% python3 -q
>>> import numpy as np
>>> np.set_printoptions(suppress=True, linewidth=160)
>>> rnd = lambda a: np.round(a, 2) + 0
>>> m1 = np.load("m.npy")
>>> m1
array([[ -0.96,   0.94,  -5.58,  -7.44],
       [  0.06,   2.61,  -3.04,  -6.61],
       [  7.18,   3.21,   3.07, -11.79],
       [ -1.93,  -3.84,   3.61,   4.28],
       [ -3.24,  -3.82,   3.84,   4.91],
       [ -1.96,  -4.24,   3.09,   5.62],
       [ -1.66,   2.96,  -2.43,  -6.43],
       [  7.85,   5.22,   2.76, -13.11],
       [ -1.62,   2.2 ,  -1.22,  -6.5 ],
       [ -1.45,   1.24,  -3.85,  -6.56],
       [  5.3 ,   5.28,   3.87, -10.54],
       [  7.46,   4.29,   3.14, -12.39],
       [ -3.31,  -3.1 ,   3.22,   4.05],
       [  8.  ,   4.02,   3.9 , -11.35],
       [ -0.33,   1.51,  -4.52,  -6.01],
       [  7.17,   5.04,   4.83, -13.48],
       [  0.23,   3.36,  -3.43,  -7.87],
       [ -2.92,   1.18,  -3.25,  -5.75],
       [ -0.33,   2.82,  -3.98,  -5.87],
       [  1.18,   2.34,  -2.8 ,  -3.99],
       [ -1.  ,   0.79,  -3.52,  -7.21],
       [  7.72,   3.09,   4.24, -13.11],
       [ -0.44,   1.51,  -3.04,  -6.07],
       [  6.22,   4.24,   5.91, -12.2 ],
       [ -0.77,   1.05,  -3.17,  -5.65],
       [ -1.44,   3.05,  -4.95,  -7.75],
       [  5.59,   5.56,   6.04, -13.37],
       [ -0.43,   1.39,  -4.47,  -6.6 ],
       [  0.97,   0.95,  -2.87,  -7.5 ],
       [  6.15,   3.49,   5.05, -11.66],
       [ -1.71,  -4.92,   4.9 ,   4.3 ],
       [ -2.16,   2.39,  -3.56,  -6.99],
       [ -1.37,  -3.34,   5.01,   6.04],
       [  0.1 ,   1.74,  -2.83,  -6.71],
       [ -0.53,   1.68,  -1.61,  -8.7 ],
       [ -2.46,  -5.29,   4.15,   4.8 ]])
>>> rng = np.random.default_rng(2923)
>>> lab = rng.permutation(4)
>>> out = m1[:, lab] * rng.choice([-1, 1], 4)
>>> out
array([[ -7.44,  -0.96,   5.58,  -0.94],
       [ -6.61,   0.06,   3.04,  -2.61],
       [-11.79,   7.18,  -3.07,  -3.21],
       [  4.28,  -1.93,  -3.61,   3.84],
       [  4.91,  -3.24,  -3.84,   3.82],
       [  5.62,  -1.96,  -3.09,   4.24],
       [ -6.43,  -1.66,   2.43,  -2.96],
       [-13.11,   7.85,  -2.76,  -5.22],
       [ -6.5 ,  -1.62,   1.22,  -2.2 ],
       [ -6.56,  -1.45,   3.85,  -1.24],
       [-10.54,   5.3 ,  -3.87,  -5.28],
       [-12.39,   7.46,  -3.14,  -4.29],
       [  4.05,  -3.31,  -3.22,   3.1 ],
       [-11.35,   8.  ,  -3.9 ,  -4.02],
       [ -6.01,  -0.33,   4.52,  -1.51],
       [-13.48,   7.17,  -4.83,  -5.04],
       [ -7.87,   0.23,   3.43,  -3.36],
       [ -5.75,  -2.92,   3.25,  -1.18],
       [ -5.87,  -0.33,   3.98,  -2.82],
       [ -3.99,   1.18,   2.8 ,  -2.34],
       [ -7.21,  -1.  ,   3.52,  -0.79],
       [-13.11,   7.72,  -4.24,  -3.09],
       [ -6.07,  -0.44,   3.04,  -1.51],
       [-12.2 ,   6.22,  -5.91,  -4.24],
       [ -5.65,  -0.77,   3.17,  -1.05],
       [ -7.75,  -1.44,   4.95,  -3.05],
       [-13.37,   5.59,  -6.04,  -5.56],
       [ -6.6 ,  -0.43,   4.47,  -1.39],
       [ -7.5 ,   0.97,   2.87,  -0.95],
       [-11.66,   6.15,  -5.05,  -3.49],
       [  4.3 ,  -1.71,  -4.9 ,   4.92],
       [ -6.99,  -2.16,   3.56,  -2.39],
       [  6.04,  -1.37,  -5.01,   3.34],
       [ -6.71,   0.1 ,   2.83,  -1.74],
       [ -8.7 ,  -0.53,   1.61,  -1.68],
       [  4.8 ,  -2.46,  -4.15,   5.29]])
>>> Uu, _, Vh = np.linalg.svd(m1.T @ out)
>>> lab
array([3, 0, 2, 1])
>>> th = np.radians(180)
>>> r_ = np.eye(4)
>>> r_[1, 1] = r_[2, 2] = np.cos(th)
>>> r_[1, 2], r_[2, 1] = -np.sin(th), np.sin(th)
>>> rnd(r_)
array([[ 1.,  0.,  0.,  0.],
       [ 0., -1.,  0.,  0.],
       [ 0.,  0., -1.,  0.],
       [ 0.,  0.,  0.,  1.]])
>>> out = m1 @ r_.T
>>> np.allclose(np.linalg.norm(m1, axis=1), np.linalg.norm(out, axis=1))
True
>>> rnd(np.linalg.svd(m1, compute_uv=False)), rnd(np.linalg.svd(out, compute_uv=False))
(array([56.45, 26.6 , 10.56,  5.57]), array([56.45, 26.6 , 10.56,  5.57]))
>>> rnd(np.linalg.det(r_)), np.trace(r_)
(np.float64(1.0), np.float64(0.0))
>>> out = m1 / np.sqrt((m1 ** 2).mean(axis=1, keepdims=True))
>>> np.linalg.matrix_rank(out) == np.linalg.matrix_rank(m1)
np.True_
>>> rnd(out[3])
array([-0.55, -1.09,  1.02,  1.21])
>>> out = np.array([[1, -4, 6], [1, -1, 8], [-7, 3, -9], [3, 5, 7]])
>>> np.linalg.matrix_rank(m1 @ out)
np.int64(3)
>>> Ac = m1 - m1.mean(axis=0)
>>> Uu, sig, Vh = np.linalg.svd(Ac, full_matrices=False)
>>> rnd(Ac.mean(axis=0))
array([0., 0., 0., 0.])
>>> rnd(Vh[0] * np.sign(Vh[0, np.abs(Vh[0]).argmax()]))
array([-0.44, -0.39, -0.03,  0.81])
>>> rnd(sig)
array([43.34, 26.4 ,  6.04,  4.79])
>>> np.linalg.matrix_rank(Ac)
np.int64(4)
>>> np.abs(Vh[0]).argmax()
np.int64(3)
>>> (np.sign(Uu[:, 0]) == np.sign(Uu[0, 0])).astype(int)
array([1, 0, 0, 1, 1, 1, 1, 0, 1, 1, 0, 0, 1, 0, 1, 0, 0, 1, 1, 1, 1, 0, 1, 0, 1, 0, 0, 1, 0, 0, 1, 1, 1, 0, 0, 1])
